$ python3 -q
>>> import numpy as np
>>> from numpy import linalg as LA
>>> np.set_printoptions(precision=3, suppress=True, linewidth=100, legacy="1.25")
>>> m1 = np.loadtxt("mat.csv", delimiter=",")
>>> print(m1)
[[  5.002 -18.995   8.97   18.893]
 [ 14.972   6.087 -17.99  -14.97 ]
 [  4.994  -4.938  -0.922   3.001]]
>>> B = m1 / LA.norm(m1, axis=1, keepdims=True)
>>> G = B @ B.T
>>> print(np.argwhere(np.triu(np.abs(G) > 0.95, 1)))
[]
>>> print(G)
[[ 1.    -0.594  0.758]
 [-0.594  1.     0.075]
 [ 0.758  0.075  1.   ]]
>>> print(np.argsort(-LA.norm(m1, axis=0).round(6), kind="stable")[:3])
[3 1 2]
>>> print(round(LA.norm(m1, 2) / LA.norm(m1), 3))
0.88
>>> print(LA.matrix_rank(m1, rtol=0.1))
2
>>> G = m1.T @ m1
>>> print(np.diag(G))
[274.121 422.245 404.951 590.052]
>>> print(G)
[[ 274.121  -28.539 -229.083 -114.641]
 [ -28.539  422.245 -275.337 -464.814]
 [-229.083 -275.337  404.951  436.014]
 [-114.641 -464.814  436.014  590.052]]
>>> print(LA.svd(m1, compute_uv=False) ** 2)
[1310.46   380.905    0.005]
>>> print((m1 @ m1.T).shape)
(3, 3)
>>> print(m1.mean(axis=0))
[ 8.323 -5.949 -3.314  2.308]
>>> print(round(LA.norm(m1), 3))
41.126
>>> print(m1.shape)
(3, 4)
>>> J = np.load("x.npy")
>>> print(J)
[[ 1. -3.  0.]
 [-3.  2. -3.]
 [ 0. -3.  0.]]
>>> P = np.triu(np.array([[-2, 2, 1], [-2, -2, 0], [-2, -2, 1]]), 1) + np.eye(3)
>>> B = P @ J @ LA.inv(P)
>>> print(B)
[[-5.  8. -1.]
 [-3.  8.  0.]
 [ 0. -3.  0.]]
>>> print(np.poly(B))
[  1.  -3. -16.   9.]
>>> print(P @ J - J @ P)
[[-6. -1. -7.]
 [ 0.  6.  3.]
 [ 0.  0.  0.]]
>>> w, V = LA.eig(B)
>>> print(np.sort(LA.eigvals(B @ B)))
[ 0.271  9.606 31.123]
>>> print(round(float(np.prod(w)), 3))
-9.0
>>> print(np.sort(LA.eigvals(LA.inv(B))))
[-0.323  0.179  1.921]
>>> r0, r1 = J[0], J[2]
>>> print(r0 @ r1)
9.0
>>> print(r0 @ r0)
10.0
>>> pr = (r0 @ r1) / (r0 @ r0) * r0
>>> print(np.round((r1 - pr) @ r0, 3))
-0.0
>>> print(round(LA.norm(r0 + r1) ** 2 + LA.norm(r0 - r1) ** 2, 3))
38.0
